$ python3 -q
>>> import numpy as np
>>> import numpy.linalg as la
>>> np.set_printoptions(precision=3, suppress=True, linewidth=120, floatmode="fixed")
>>> arr = np.loadtxt("layer8.csv", delimiter=",")
>>> arr
array([[0.062, 0.103, 0.021, 0.103, 0.062, 0.021, 0.021, 0.103, 0.145],
       [0.103, 0.172, 0.034, 0.172, 0.103, 0.034, 0.034, 0.172, 0.241],
       [0.021, 0.034, 0.007, 0.034, 0.021, 0.007, 0.007, 0.034, 0.048],
       [0.103, 0.172, 0.034, 0.172, 0.103, 0.034, 0.034, 0.172, 0.241],
       [0.062, 0.103, 0.021, 0.103, 0.062, 0.021, 0.021, 0.103, 0.145],
       [0.021, 0.034, 0.007, 0.034, 0.021, 0.007, 0.007, 0.034, 0.048],
       [0.021, 0.034, 0.007, 0.034, 0.021, 0.007, 0.007, 0.034, 0.048],
       [0.103, 0.172, 0.034, 0.172, 0.103, 0.034, 0.034, 0.172, 0.241],
       [0.145, 0.241, 0.048, 0.241, 0.145, 0.048, 0.048, 0.241, 0.338]])
>>> [round(float(x), 3) for x in la.svd(arr, compute_uv=False)[:3]]
[1.0, 0.0, 0.0]
>>> la.matrix_rank(arr, rtol=0.1)
np.int64(1)
>>> w, vecs = la.eigh(arr)
>>> vecs @ np.diag(w) @ vecs.T
array([[0.062, 0.103, 0.021, 0.103, 0.062, 0.021, 0.021, 0.103, 0.145],
       [0.103, 0.172, 0.034, 0.172, 0.103, 0.034, 0.034, 0.172, 0.241],
       [0.021, 0.034, 0.007, 0.034, 0.021, 0.007, 0.007, 0.034, 0.048],
       [0.103, 0.172, 0.034, 0.172, 0.103, 0.034, 0.034, 0.172, 0.241],
       [0.062, 0.103, 0.021, 0.103, 0.062, 0.021, 0.021, 0.103, 0.145],
       [0.021, 0.034, 0.007, 0.034, 0.021, 0.007, 0.007, 0.034, 0.048],
       [0.021, 0.034, 0.007, 0.034, 0.021, 0.007, 0.007, 0.034, 0.048],
       [0.103, 0.172, 0.034, 0.172, 0.103, 0.034, 0.034, 0.172, 0.241],
       [0.145, 0.241, 0.048, 0.241, 0.145, 0.048, 0.048, 0.241, 0.338]])
>>> la.eigvalsh(arr + -2 * np.eye(9))
array([-2.000, -2.000, -2.000, -2.000, -2.000, -2.000, -2.000, -2.000, -1.000])
>>> round(w.sum(), 3), np.trace(arr)
(np.float64(1.0), np.float64(1.0))
>>> np.round(la.svd(arr, compute_uv=False), 3) + 0
array([1.000, 0.000, 0.000, 0.000, 0.000, 0.000, 0.000, 0.000, 0.000])
>>> (w > 1e-8).sum(), (w < -1e-8).sum()
(np.int64(1), np.int64(0))
>>> w.round(3) + 0
array([0.000, 0.000, 0.000, 0.000, 0.000, 0.000, 0.000, 0.000, 1.000])
>>> A = np.load("x.npy")
>>> A
array([[ 0.050, -0.017, -0.017,  0.083, -0.083,  0.017, -0.083,  0.050, -0.117,  0.017, -0.083, -0.050],
       [-0.017,  0.006,  0.006, -0.028,  0.028, -0.006,  0.028, -0.017,  0.039, -0.006,  0.028,  0.017],
       [-0.017,  0.006,  0.006, -0.028,  0.028, -0.006,  0.028, -0.017,  0.039, -0.006,  0.028,  0.017],
       [ 0.083, -0.028, -0.028,  0.139, -0.139,  0.028, -0.139,  0.083, -0.194,  0.028, -0.139, -0.083],
       [-0.083,  0.028,  0.028, -0.139,  0.139, -0.028,  0.139, -0.083,  0.194, -0.028,  0.139,  0.083],
       [ 0.017, -0.006, -0.006,  0.028, -0.028,  0.006, -0.028,  0.017, -0.039,  0.006, -0.028, -0.017],
       [-0.083,  0.028,  0.028, -0.139,  0.139, -0.028,  0.139, -0.083,  0.194, -0.028,  0.139,  0.083],
       [ 0.050, -0.017, -0.017,  0.083, -0.083,  0.017, -0.083,  0.050, -0.117,  0.017, -0.083, -0.050],
       [-0.117,  0.039,  0.039, -0.194,  0.194, -0.039,  0.194, -0.117,  0.272, -0.039,  0.194,  0.117],
       [ 0.017, -0.006, -0.006,  0.028, -0.028,  0.006, -0.028,  0.017, -0.039,  0.006, -0.028, -0.017],
       [-0.083,  0.028,  0.028, -0.139,  0.139, -0.028,  0.139, -0.083,  0.194, -0.028,  0.139,  0.083],
       [-0.050,  0.017,  0.017, -0.083,  0.083, -0.017,  0.083, -0.050,  0.117, -0.017,  0.083,  0.050]])
>>> left, sv, Vh = la.svd(A)
>>> sv.round(3) + 0
array([1.000, 0.000, 0.000, 0.000, 0.000, 0.000, 0.000, 0.000, 0.000, 0.000, 0.000, 0.000])
>>> other = left[:, :1] @ np.diag(sv[:1]) @ Vh[:1]
>>> round(la.norm(A - other, 2), 3), np.round(sv[1], 3)
(np.float64(0.0), np.float64(0.0))
